In [1]: import numpy as np

In [2]: import numpy.linalg as la

In [3]: np.set_printoptions(precision=1, suppress=True, linewidth=120)

In [4]: rnd = lambda a: np.round(a, 1) + 0

In [5]: other = np.array([[3, 3], [-1, 2], [-3, -3]])

In [6]: F = np.tile(other, (2, 3))

In [7]: print(F)
[[ 3  3  3  3  3  3]
 [-1  2 -1  2 -1  2]
 [-3 -3 -3 -3 -3 -3]
 [ 3  3  3  3  3  3]
 [-1  2 -1  2 -1  2]
 [-3 -3 -3 -3 -3 -3]]

In [8]: print(F @ F)
[[ -6  12  -6  12  -6  12]
 [ -1   2  -1   2  -1   2]
 [  6 -12   6 -12   6 -12]
 [ -6  12  -6  12  -6  12]
 [ -1   2  -1   2  -1   2]
 [  6 -12   6 -12   6 -12]]

In [9]: print(np.allclose(F @ F.T, F.T @ F))
False

In [10]: print((F + F.T) / 2)
[[ 3.   1.   0.   3.   1.   0. ]
 [ 1.   2.  -2.   2.5  0.5 -0.5]
 [ 0.  -2.  -3.   0.  -2.  -3. ]
 [ 3.   2.5  0.   3.   2.5  0. ]
 [ 1.   0.5 -2.   2.5 -1.  -0.5]
 [ 0.  -0.5 -3.   0.  -0.5 -3. ]]

In [11]: other = F[0, 0] * F[1:] - np.outer(F[1:, 0], F[0])

In [12]: print(other)
[[0 9 0 9 0 9]
 [0 0 0 0 0 0]
 [0 0 0 0 0 0]
 [0 9 0 9 0 9]
 [0 0 0 0 0 0]]

In [13]: print(np.flatnonzero(~other.round(6).any(axis=1)))
[1 2 4]

In [14]: print(rnd(F[:, 0] / F[0, 0]))
[ 1.  -0.3 -1.   1.  -0.3 -1. ]

In [15]: C2 = F.T @ F

In [16]: print(rnd(la.eigvalsh(C2)[::-1]))
[219.4  26.6   0.    0.    0.    0. ]

In [17]: print(rnd(la.svd(F, compute_uv=False) ** 2))
[219.4  26.6   0.    0.    0.    0. ]

In [18]: print((F @ F.T).shape)
(6, 6)

In [19]: print(np.diag(C2))
[38 44 38 44 38 44]

In [20]: print(la.matrix_rank(C2))
2

In [21]: U, sigma, Vt = la.svd(F)

In [22]: print(rnd(sigma))
[14.8  5.2  0.   0.   0.   0. ]

In [23]: other = U[:, :2] @ np.diag(sigma[:2]) @ Vt[:2]

In [24]: print(rnd(la.norm(F - other, 2)), rnd(sigma[2]))
0.0 0.0

In [25]: print(la.matrix_rank(F, rtol=0.05))
2

In [26]: print(la.matrix_rank(other))
2

In [27]: print(rnd(other))
[[ 3.  3.  3.  3.  3.  3.]
 [-1.  2. -1.  2. -1.  2.]
 [-3. -3. -3. -3. -3. -3.]
 [ 3.  3.  3.  3.  3.  3.]
 [-1.  2. -1.  2. -1.  2.]
 [-3. -3. -3. -3. -3. -3.]]

In [28]: t3 = np.stack([F, -1 * F, F[::-1]])

In [29]: print(t3.shape)
(3, 6, 6)

In [30]: K = np.load("arr.npy")

In [31]: print(K)
[[-2 -1  1  1  2  1  3  0  0  1 -3  2 -1  1]
 [-1 -2 -1  1  1  2  1  3  0  0  1 -3  2 -1]
 [ 1 -1 -2 -1  1  1  2  1  3  0  0  1 -3  2]
 [ 1  1 -1 -2 -1  1  1  2  1  3  0  0  1 -3]
 [ 2  1  1 -1 -2 -1  1  1  2  1  3  0  0  1]
 [ 1  2  1  1 -1 -2 -1  1  1  2  1  3  0  0]
 [ 3  1  2  1  1 -1 -2 -1  1  1  2  1  3  0]
 [ 0  3  1  2  1  1 -1 -2 -1  1  1  2  1  3]
 [ 0  0  3  1  2  1  1 -1 -2 -1  1  1  2  1]
 [ 1  0  0  3  1  2  1  1 -1 -2 -1  1  1  2]
 [-3  1  0  0  3  1  2  1  1 -1 -2 -1  1  1]
 [ 2 -3  1  0  0  3  1  2  1  1 -1 -2 -1  1]
 [-1  2 -3  1  0  0  3  1  2  1  1 -1 -2 -1]
 [ 1 -1  2 -3  1  0  0  3  1  2  1  1 -1 -2]]

In [32]: print(np.all(la.eigvalsh(K) > 0))
False

In [33]: rng = np.random.default_rng(47)

In [34]: other = K + rng.integers(-2, 3, (14, 13)) @ rng.integers(-2, 3, (13, 14))

In [35]: print(other)
[[ -1   5  -3   4   5  -1   0   0  -6 -13   1   2   4 -10]
 [ -7 -12 -16  -4   6  10   8  -8  -2  -1   4 -13   5   4]
 [-11 -14 -19 -11   1   1   3  -4  -2   4  -4  -1  -1   0]
 [ 12  -2   1  -3   0   4  -8 -13   1  -9 -10  -3   4 -12]
 [ -4   2  -3   4   1  -9  10  12   4  18   8   3  -5  10]
 [ -1  16  11  -1  -2   3  -3   5   1  -4   4   0   4  -2]
 [  1   7  -3  -1   4  -6  -3  -2   4 -14   8  -4  11 -14]
 [  1   8   1   4   8  -4 -13   2 -11   0  -2   7  -7  -4]
 [ -1   0   6  10   2  -3  -2   8  -5   2   3   9  -1   0]
 [ 10   5   1   4   4   1  -6  -5  -5 -12  -1  -2   2  -4]
 [-13  -2   1   0  10  -1  -4  -9  16   0  -1  -5  -1   0]
 [-10 -10   2   1  -3   9 -10   6   4   1  -2   1  -2  -4]
 [  3  -1   3   3   8  -4  11   4   0  -1  10   1  -8   4]
 [  1   6   9  -3   3 -11  -9   9   5   4  15  -1  -6   0]]

In [36]: print(rnd(la.svd(other - K, compute_uv=False)))
[48.6 45.3 28.8 27.8 26.3 22.2 14.5 14.3 11.2  8.6  3.4  2.   0.1  0. ]
